In [1]: import numpy as np

In [2]: np.set_printoptions(precision=3, suppress=True, linewidth=120)

In [3]: E = np.loadtxt("case11.csv", delimiter=",")

In [4]: E
Out[4]: 
array([[-3.,  3.,  5.,  5.,  2., -3.,  2., -2.,  3., -3., -2.,  1.,  3.,  0.],
       [ 2.,  4., -4., -3., -3.,  1.,  1.,  2., -3., -5.,  0.,  1.,  2., -2.],
       [ 4., -1.,  2.,  2., -3., -3., -1.,  0.,  5., -4.,  1., -1., -3., -3.],
       [-1., -1.,  2.,  4., -4., -1., -2.,  5., -3.,  5.,  2., -2., -4.,  3.],
       [-5., -5.,  5.,  1., -5., -4., -2., -1.,  5.,  5.,  3.,  0., -1., -1.],
       [ 2.,  2.,  3.,  3.,  0., -2., -4., -2., -2., -5.,  4., -5.,  0., -3.],
       [ 1., -4., -4.,  1., -4., -5.,  0., -5., -5.,  2., -1., -4.,  2.,  4.],
       [ 3.,  3., -4.,  5.,  5., -4.,  2.,  1., -2., -3.,  5.,  2., -4., -1.],
       [-3.,  4., -3., -4., -4.,  3.,  5., -4., -1., -3., -2.,  3., -3., -3.],
       [ 2., -4.,  0.,  5., -3., -5.,  5., -2., -1., -1.,  4.,  0.,  2., -2.],
       [-3.,  3.,  5.,  2., -4.,  2., -5., -5.,  0.,  3.,  1.,  4.,  0.,  2.],
       [-1.,  3.,  5.,  2.,  4.,  4.,  2.,  4.,  4.,  3., -1.,  5.,  4.,  4.],
       [-2.,  5.,  3., -3., -1.,  0.,  5., -1., -1.,  2., -4., -4., -1.,  5.],
       [ 2., -4., -1., -3.,  5.,  0., -4., -3.,  1., -2., -4., -3.,  5., -5.]])

In [5]: rng = np.random.default_rng(82256)

In [6]: Y = E + rng.integers(-2, 3, (14, 13)) @ rng.integers(-2, 3, (13, 14))

In [7]: Y
Out[7]: 
array([[ -3.,   4.,   9.,  18.,  -1., -13., -12.,   4.,   1.,  22., -10.,   7.,   3.,   7.],
       [  7.,  -5., -13.,   1.,  -3.,  -8.,  -2.,   2.,  -4., -11.,   5.,  -2.,   4., -12.],
       [  2., -13.,   1., -13.,  -4.,  -7.,  -5.,   8.,  13., -11.,  -1.,   1.,  -6., -13.],
       [  5.,  -5.,   5.,   6.,   3.,  10.,  -2.,  -5.,   6.,   3.,  -2., -10.,  -5.,   9.],
       [ 16.,  -5.,   1., -13.,  -9., -10.,  -4.,  -3.,  -2.,  -9.,   1., -11.,  -3.,  -1.],
       [-11.,   1.,  -6.,   7.,   4.,  -5., -16.,   9.,   6., -12.,   1.,   4., -10., -12.],
       [ 16.,  -6.,  -4.,  -6.,  -8.,  -5., -12.,  -5.,  -2.,   4.,  -5.,  -4.,   6.,  -7.],
       [-11.,   4.,  -7.,  28.,  12.,  -5.,  -4.,  -2.,   2.,  11.,  -4.,   5., -16.,   3.],
       [ -3.,  16.,  -7.,  -1.,   1.,   8.,  20., -14.,  -5.,  -9.,  -2.,  -1.,  -7.,   2.],
       [ -1.,  -8.,  -3.,  -5.,  -6.,  -8.,  -3.,   9.,   2.,  -7.,   2.,   5.,  -2., -13.],
       [  0.,   4.,   2.,  -4.,  -9.,   7.,  10., -10.,   2.,  -6.,   0., -10.,   5.,   5.],
       [ -7.,   9.,  15.,  -4.,   3.,  23.,  -2.,   3.,  13.,   7., -15.,   4.,  -3.,  10.],
       [ -1.,  10.,   1.,  -1.,  -3.,   6.,  17., -15.,  -9.,   4., -10.,  -9.,  -9.,   4.],
       [ -2.,   1.,  -2., -14.,  -1.,   6.,   3.,  -5.,   2.,  -3., -17.,  -5.,  -4.,  -9.]])

In [8]: np.linalg.matrix_rank(Y - E, tol=1e-8)
Out[8]: np.int64(13)
